In [1]: import numpy as np

In [2]: np.set_printoptions(precision=1, suppress=True, linewidth=120)

In [3]: tidy = lambda a: np.round(a, 1) + 0

In [4]: mat = np.array([[0, 0, 0, 0, 0],
   ...:     [0, 0, 1, 1, 1],
   ...:     [0, 1, 0, 1, 0],
   ...:     [0, 1, 1, 0, 0],
   ...:     [0, 1, 0, 0, 0]])

In [5]: mat
Out[5]: 
array([[0, 0, 0, 0, 0],
       [0, 0, 1, 1, 1],
       [0, 1, 0, 1, 0],
       [0, 1, 1, 0, 0],
       [0, 1, 0, 0, 0]])

In [6]: # splits into 2 blocks

In [7]: evals, V = np.linalg.eigh(mat)

In [8]: vec = np.array([4, 3, -3, -4, -4])

In [9]: tidy(np.linalg.eigvalsh(mat[1:, 1:]))
Out[9]: array([-1.5, -1. ,  0.3,  2.2])

In [10]: np.abs(mat).sum(axis=1).max(), tidy(np.abs(evals).max())
Out[10]: (np.int64(3), np.float64(2.2))

In [11]: (np.sign(V[:, -1].round(6)) == np.sign(V[0, -1].round(6))).astype(int)
Out[11]: array([1, 0, 0, 0, 0])

In [12]: tidy(V * np.abs(evals) @ V.T)
Out[12]: 
array([[ 0. ,  0. ,  0. ,  0. ,  0. ],
       [ 0. ,  1.7,  0.3,  0.3, -0.1],
       [ 0. ,  0.3,  1.3,  0.3,  0.5],
       [ 0. ,  0.3,  0.3,  1.3,  0.5],
       [ 0. , -0.1,  0.5,  0.5,  0.8]])

In [13]: U, sig, vt = np.linalg.svd(mat, full_matrices=False)

In [14]: tidy(np.cumsum(sig ** 2) / np.sum(sig ** 2))
Out[14]: array([0.6, 0.9, 1. , 1. , 1. ])

In [15]: tidy(vt @ vt.T)
Out[15]: 
array([[1., 0., 0., 0., 0.],
       [0., 1., 0., 0., 0.],
       [0., 0., 1., 0., 0.],
       [0., 0., 0., 1., 0.],
       [0., 0., 0., 0., 1.]])

In [16]: tidy(np.sqrt((sig ** 2).sum())), tidy(np.linalg.norm(mat))
Out[16]: (np.float64(2.8), np.float64(2.8))

In [17]: tidy(sig)
Out[17]: array([2.2, 1.5, 1. , 0.3, 0. ])

In [18]: t = np.radians(120)

In [19]: r_ = np.eye(5)

In [20]: r_[1, 1] = r_[3, 3] = np.cos(t)

In [21]: r_[1, 3], r_[3, 1] = -np.sin(t), np.sin(t)

In [22]: tidy(r_)
Out[22]: 
array([[ 1. ,  0. ,  0. ,  0. ,  0. ],
       [ 0. , -0.5,  0. , -0.9,  0. ],
       [ 0. ,  0. ,  1. ,  0. ,  0. ],
       [ 0. ,  0.9,  0. , -0.5,  0. ],
       [ 0. ,  0. ,  0. ,  0. ,  1. ]])

In [23]: A2 = mat @ r_.T

In [24]: tidy(np.abs(A2 - mat).max(axis=0))
Out[24]: array([0. , 2.4, 0. , 1.5, 0. ])

In [25]: tidy(np.linalg.det(r_)), tidy(np.trace(r_))
Out[25]: (np.float64(1.0), np.float64(2.0))

In [26]: np.allclose(np.linalg.norm(mat, axis=1), np.linalg.norm(A2, axis=1))
Out[26]: True

In [27]: print(np.allclose(mat @ mat.T, A2 @ A2.T))
True

In [28]: tidy(A2)
Out[28]: 
array([[ 0. ,  0. ,  0. ,  0. ,  0. ],
       [ 0. , -0.9,  1. , -0.5,  1. ],
       [ 0. , -1.4,  0. ,  0.4,  0. ],
       [ 0. , -0.5,  1. ,  0.9,  0. ],
       [ 0. , -0.5,  0. ,  0.9,  0. ]])

In [29]: arr = np.load("sample4.npy")

In [30]: arr
Out[30]: 
array([[8., 2., 0.],
       [2., 3., 2.],
       [0., 2., 9.]])

In [31]: # equal to its transpose

In [32]: evals, V = np.linalg.eigh(arr)

In [33]: vec = np.array([0, 3, 0])

In [34]: print(tidy(V * np.sqrt(evals) @ V.T))
[[2.8 0.5 0. ]
 [0.5 1.6 0.4]
 [0.  0.4 3. ]]

In [35]: tidy(V * np.abs(evals) @ V.T)
Out[35]: 
array([[8., 2., 0.],
       [2., 3., 2.],
       [0., 2., 9.]])

In [36]: tidy(np.linalg.eigvalsh(arr[1:, 1:]))
Out[36]: array([2.4, 9.6])

In [37]: print((np.sign(V[:, -1].round(6)) == np.sign(V[0, -1].round(6))).astype(int))
[1 1 1]

In [38]: t3 = np.stack([arr, -1 * arr, arr[::-1]])

In [39]: t3.sum(axis=0)
Out[39]: 
array([[0., 2., 9.],
       [2., 3., 2.],
       [8., 2., 0.]])

In [40]: tidy(np.linalg.norm(t3, axis=(1, 2)))
Out[40]: array([13., 13., 13.])

In [41]: print(tidy(np.linalg.det(t3)))
[ 148. -148. -148.]

In [42]: t3.shape
Out[42]: (3, 3, 3)

In [43]: np.linalg.matrix_rank(t3.reshape(3, -1))
Out[43]: np.int64(2)

In [44]: rng = np.random.default_rng(381196)

In [45]: A2 = arr + rng.integers(-2, 3, (3, 2)) @ rng.integers(-2, 3, (2, 3))

In [46]: A2
Out[46]: 
array([[ 8., -2., -4.],
       [ 4.,  3.,  0.],
       [ 5.,  4.,  6.]])

In [47]: np.linalg.matrix_rank(A2 - arr, tol=1e-8)
Out[47]: np.int64(2)

In [48]: np.abs(A2 - arr).sum(axis=1)
Out[48]: array([ 8.,  4., 10.])

In [49]: A2 - arr
Out[49]: 
array([[ 0., -4., -4.],
       [ 2.,  0., -2.],
       [ 5.,  2., -3.]])
